$ python3 -q
>>> import numpy as np
>>> np.set_printoptions(precision=1, suppress=True, linewidth=200, legacy="1.25")
>>> W0 = np.array([[5, 6, 7], [8, 9, 10], [11, 12, 13]])
>>> def softmax(z):
...     e = np.exp(z - z.max(axis=-1, keepdims=True))
...     return e / e.sum(axis=-1, keepdims=True)
... 
>>> softmax(W0).sum(axis=1)
array([1., 1., 1.])
>>> scores = W0 @ W0.T / np.sqrt(3)
>>> np.round(softmax(scores), 1) + 0
array([[0., 0., 1.],
       [0., 0., 1.],
       [0., 0., 1.]])
>>> softmax(scores)[1] @ W0
array([11., 12., 13.])
>>> softmax(scores).round(6).argmax(axis=1)
array([2, 2, 2])
>>> Y = np.array([[1, 0], [1, 0]])
>>> feats = Y - Y.T
>>> feats
array([[ 0, -1],
       [ 1,  0]])
>>> np.sort(np.abs(np.linalg.eigvals(feats)))
array([1., 1.])
>>> feats @ feats
array([[-1,  0],
       [ 0, -1]])
>>> (feats + feats.T) / 2
array([[0., 0.],
       [0., 0.]])
>>> Y = np.linalg.inv(feats)
>>> Y
array([[ 0.,  1.],
       [-1., -0.]])
>>> np.round(np.linalg.det(feats) * np.linalg.det(Y), 1)
1.0
>>> np.linalg.inv(Y)
array([[-0., -1.],
       [ 1.,  0.]])
>>> rng = np.random.default_rng(4922)
>>> Y = feats + rng.integers(-2, 3, (2, 1)) @ rng.integers(-2, 3, (1, 2))
>>> Y
array([[4, 1],
       [5, 2]])
>>> np.round(np.linalg.svd(Y - feats, compute_uv=False), 1) + 0
array([6.3, 0. ])
>>> np.linalg.matrix_rank(Y - feats, tol=1e-8)
1
>>> np.sort(np.abs(np.linalg.eigvals(Y)))
array([0.6, 5.4])
>>> np.allclose(Y @ Y.T, Y.T @ Y)
False
>>> (Y - Y.T) / 2
array([[ 0., -2.],
       [ 2.,  0.]])
>>> F = np.load("arr.npy")
>>> F
array([[ 0.,  3.,  0.],
       [ 3., -3.,  3.],
       [ 0.,  3.,  2.]])
>>> np.round(np.linalg.norm(F[2], 1), 1), np.round(np.linalg.norm(F[2], np.inf), 1)
(5.0, 3.0)
>>> round(np.linalg.norm(F, "nuc"), 1)
10.5
>>> np.linalg.norm(F, axis=1)
array([3. , 5.2, 3.6])
>>> round(np.linalg.norm(F[2] - F[1]), 1)
6.8
>>> np.round(np.linalg.norm(F) ** 2 / np.linalg.norm(F, 2) ** 2, 1)
1.5
>>> round(float(np.linalg.norm(F, 1)), 1), round(float(np.linalg.norm(F, np.inf)), 1)
(9.0, 9.0)
>>> O, V = np.linalg.qr(F[:, :1])[0], np.linalg.qr(F[:, 1:])[0]
>>> sv = np.linalg.svd(O.T @ V, compute_uv=False)
>>> (sv > 0.9).sum()
1
>>> round(float(np.linalg.norm(O @ O.T - V @ V.T, 2)), 1)
1.0
>>> np.degrees(np.arccos(sv.clip(0, 1)))
array([18.9])
>>> vals, V = np.linalg.eigh(F)
>>> x = np.array([3, 2, 2])
>>> np.round(x @ F @ x / (x @ x), 1), round(vals[0], 1), round(vals[-1], 1)
(3.3, -5.7, 3.9)
>>> np.linalg.eigvalsh(F[1:, 1:])
array([-4.4,  3.4])
>>> x @ F @ x
56.0
>>> K = np.array([[0, 0, 1, 1], [0, 0, 0, 0], [1, 0, 0, 0], [1, 0, 0, 0]])
>>> np.einsum("ii->", K)
0
>>> np.einsum("ij,ji->", K, K)
4
>>> round(np.linalg.det(K.T), 1)
0.0
>>> np.kron(np.eye(2, dtype=int), K)
array([[0, 0, 1, 1, 0, 0, 0, 0],
       [0, 0, 0, 0, 0, 0, 0, 0],
       [1, 0, 0, 0, 0, 0, 0, 0],
       [1, 0, 0, 0, 0, 0, 0, 0],
       [0, 0, 0, 0, 0, 0, 1, 1],
       [0, 0, 0, 0, 0, 0, 0, 0],
       [0, 0, 0, 0, 1, 0, 0, 0],
       [0, 0, 0, 0, 1, 0, 0, 0]])
>>> np.argwhere(np.triu(K))
array([[0, 2],
       [0, 3]])
>>> K @ K
array([[2, 0, 0, 0],
       [0, 0, 0, 0],
       [0, 0, 1, 1],
       [0, 0, 1, 1]])
>>> K.sum(axis=0)
array([2, 0, 1, 1])
>>> Lm = np.diag(K.sum(axis=1)) - K
>>> np.linalg.matrix_rank(Lm)
2
>>> (np.linalg.eigvalsh(Lm) < 1e-8).sum()
2
>>> np.round(np.linalg.eigvalsh(Lm), 1) + 0
array([0., 0., 1., 3.])
>>> round(np.linalg.det(Lm[1:, 1:]))
0
>>> Uu, sv, VT = np.linalg.svd(K)
>>> np.argmax(sv[:-1] / (sv[1:] + 1e-6)) + 1
2
>>> Y = Uu[:, :2] @ np.diag(sv[:2]) @ VT[:2]
>>> round(np.abs(K - Y).max(), 1)
0.0
>>> np.round(np.linalg.norm(K - Y, 2), 1), round(float(sv[2]), 1)
(0.0, 0.0)
>>> X = np.array([[-1.0, -2.0], [4.0, -7.0]])
>>> # row 1 dominates
>>> Y = X / np.sqrt((X ** 2).mean(axis=1, keepdims=True))
>>> X - X.mean(axis=1, keepdims=True)
array([[ 0.5, -0.5],
       [ 5.5, -5.5]])
>>> np.linalg.matrix_rank(Y) == np.linalg.matrix_rank(X)
True
>>> vals, V = np.linalg.eig(X)
>>> np.sort(np.linalg.eigvals(X @ X))
array([ 9., 25.])
>>> idx = rng.permutation(2)
>>> idx
array([0, 1])
>>> Y = X[idx][:, idx]
>>> Y
array([[-1., -2.],
       [ 4., -7.]])
>>> np.diag(Y)
array([-1., -7.])
>>> x = np.array([2, -1])
>>> rhs = feats @ x
>>> rhs
array([1, 2])
>>> np.linalg.solve(feats, feats[:, 0])
array([ 1., -0.])
>>> np.linalg.solve(feats.T, feats[0])
array([1., 0.])
>>> np.linalg.solve(feats, rhs)
array([ 2., -1.])
>>> np.linalg.solve(feats, rhs + feats[:, 1])
array([ 2., -0.])
>>> np.linalg.solve(feats, 2 * rhs)
array([ 4., -2.])
>>> m1 = np.load("w.npy")
>>> m1
array([[2, 3, 0, 3],
       [3, 2, 3, 0],
       [0, 3, 2, 3],
       [3, 0, 3, 2]])
>>> # symmetric, so the eigenvalues are real
>>> f = np.array([2, 4, 2])
>>> np.polyval(f, m1[3])
array([32,  2, 32, 18])
>>> np.sort(np.abs(np.fft.fft(m1[0]))), np.sort(np.linalg.svd(m1, compute_uv=False))
(array([2., 2., 4., 8.]), array([2., 2., 4., 8.]))
>>> (m1 @ m1)[0]
array([22, 12, 18, 12])
>>> x = np.array([-5, 1, 4, -2])
>>> rhs = m1 @ x
>>> coef, lr = np.zeros(4), 1 / np.linalg.norm(m1, 2) ** 2
>>> for i in range(30):
...     coef -= lr * m1.T @ (m1 @ coef - rhs)
...     if i % 5 == 0: print(i, round(np.linalg.norm(m1 @ coef - rhs), 1))
... 
0 12.6
5 9.1
10 6.6
15 4.8
20 3.5
25 2.5
>>> coef
array([-4.4,  0.8,  3.4, -1.8])
>>> idx = rng.permutation(4)
>>> Y = m1[:, idx] * rng.choice([-1, 1], 4)
>>> Y
array([[-2, -3,  0,  3],
       [-3,  0, -3,  2],
       [ 0, -3, -2,  3],
       [-3, -2, -3,  0]])
>>> Uu, _, VT = np.linalg.svd(m1.T @ Y)
>>> np.round(np.linalg.lstsq(m1, Y)[0], 1) + 0
array([[-1.,  0.,  0.,  0.],
       [ 0.,  0.,  0.,  1.],
       [ 0.,  0., -1.,  0.],
       [ 0., -1.,  0.,  0.]])
>>> O, V = np.linalg.qr(m1[:, :2])[0], np.linalg.qr(m1[:, 2:])[0]
>>> sv = np.linalg.svd(O.T @ V, compute_uv=False)
>>> np.round(np.linalg.norm(O @ O.T - V @ V.T, 2), 1)
0.8
>>> sv
array([0.9, 0.6])
>>> O, _ = np.linalg.qr(np.array([[-0.4, -1.6, -0.5], [0.4, 0.3, -0.9], [-1.1, 0.9, 0.3]]))
>>> V, _ = np.linalg.qr(np.array([[1.5, -0.6, -0.3], [-0.5, -0.4, 2.5], [0.4, -1.0, -0.1]]))
>>> sv = 3 * 0.9 ** np.arange(3)
>>> mat = O[:, :3] * sv @ V[:3]
>>> mat.round(1) + 0
array([[ 0. ,  0.8,  2.6],
       [-1.3, -2.1,  0.4],
       [ 2.6, -1.1,  0.5]])
>>> Y = mat + rng.integers(-2, 3, (3, 1)) @ rng.integers(-2, 3, (1, 3))
>>> Y.round(1) + 0
array([[ 0. ,  0.8,  2.6],
       [-0.3, -2.1, -1.6],
       [ 2.6, -1.1,  0.5]])
>>> np.linalg.matrix_rank(Y - mat, tol=1e-8)
1
>>> np.abs(Y - mat).sum(axis=1)
array([0., 3., 0.])
>>> np.allclose(mat @ mat.T, mat.T @ mat)
False
>>> round(float(np.abs(np.linalg.eigvals(mat)).max()), 1)
2.9
>>> mat @ mat
array([[ 5.8, -4.7,  1.7],
       [ 3.9,  2.9, -4. ],
       [ 2.8,  3.9,  6.6]])
>>> np.round((mat + mat.T) / 2, 1) + 0
array([[ 0. , -0.2,  2.6],
       [-0.2, -2.1, -0.3],
       [ 2.6, -0.3,  0.5]])
>>> O, V = np.linalg.qr(mat[:, :2])[0], np.linalg.qr(mat[:, 2:])[0]
>>> sv = np.linalg.svd(O.T @ V, compute_uv=False)
>>> np.degrees(np.arccos(sv.clip(0, 1)))
array([82.2])
>>> sv
array([0.1])
>>> (sv > 0.9).sum()
0
>>> f = np.array([8, 0, 1])
>>> Y = mat + np.outer(f, np.eye(3)[0])
>>> round(np.linalg.det(Y) / np.linalg.det(mat), 1), round(1 + np.linalg.solve(mat, f)[0], 1)
(1.0, 1.0)
>>> np.linalg.matrix_rank(np.linalg.inv(Y) - np.linalg.inv(mat), tol=1e-8)
1
>>> np.linalg.matrix_rank(Y - mat)
1
>>> basis = 3 * np.array([[-0.1, 0.1, 0.3], [-1.5, 0.3, -0.8]])
>>> idx = rng.integers(0, 2, 26)
>>> M = basis[idx] + rng.normal(size=(26, 3))
>>> M.round(1) + 0
array([[-5.7,  0.4, -1.5],
       [-3.8,  0.2, -3. ],
       [ 1.2,  0.3,  0.5],
       [-2.5,  1.7, -3.3],
       [-1. ,  1.9,  2.5],
       [-5.1,  0.2, -1.3],
       [-7.4,  1.2, -0.8],
       [-4.6,  1.2, -2.2],
       [-5.3,  1.8, -0.9],
       [ 0.8, -0.1,  0.3],
       [-1.4,  2.2,  0.3],
       [ 0. ,  1.5,  2.4],
       [-0.3,  1.3,  1.9],
       [-1.4,  0.9,  0.7],
       [-5.9,  3.1, -2.2],
       [-5.2, -0.1, -2.1],
       [-3.2,  0.2, -2.5],
       [ 0.1,  0.4,  0.8],
       [-4.3,  1.4, -3. ],
       [-0.6,  1.5,  1.2],
       [-2.2, -0.2,  1. ],
       [ 0.3, -0.7,  2.1],
       [-0.7,  2.2,  0.1],
       [-4.5, -1. , -1.5],
       [ 0.2,  0.7,  0.2],
       [-0.5, -1.8,  1.3]])
>>> Y = np.array([[1, 1, 1], [0, 3, 1]])
>>> basis = np.kron(Y, X)
>>> round(float(np.linalg.norm(basis, 2)), 1), np.round(np.linalg.norm(Y, 2) * np.linalg.norm(X, 2), 1)
(28.1, 28.1)
>>> np.linalg.matrix_rank(basis)
4
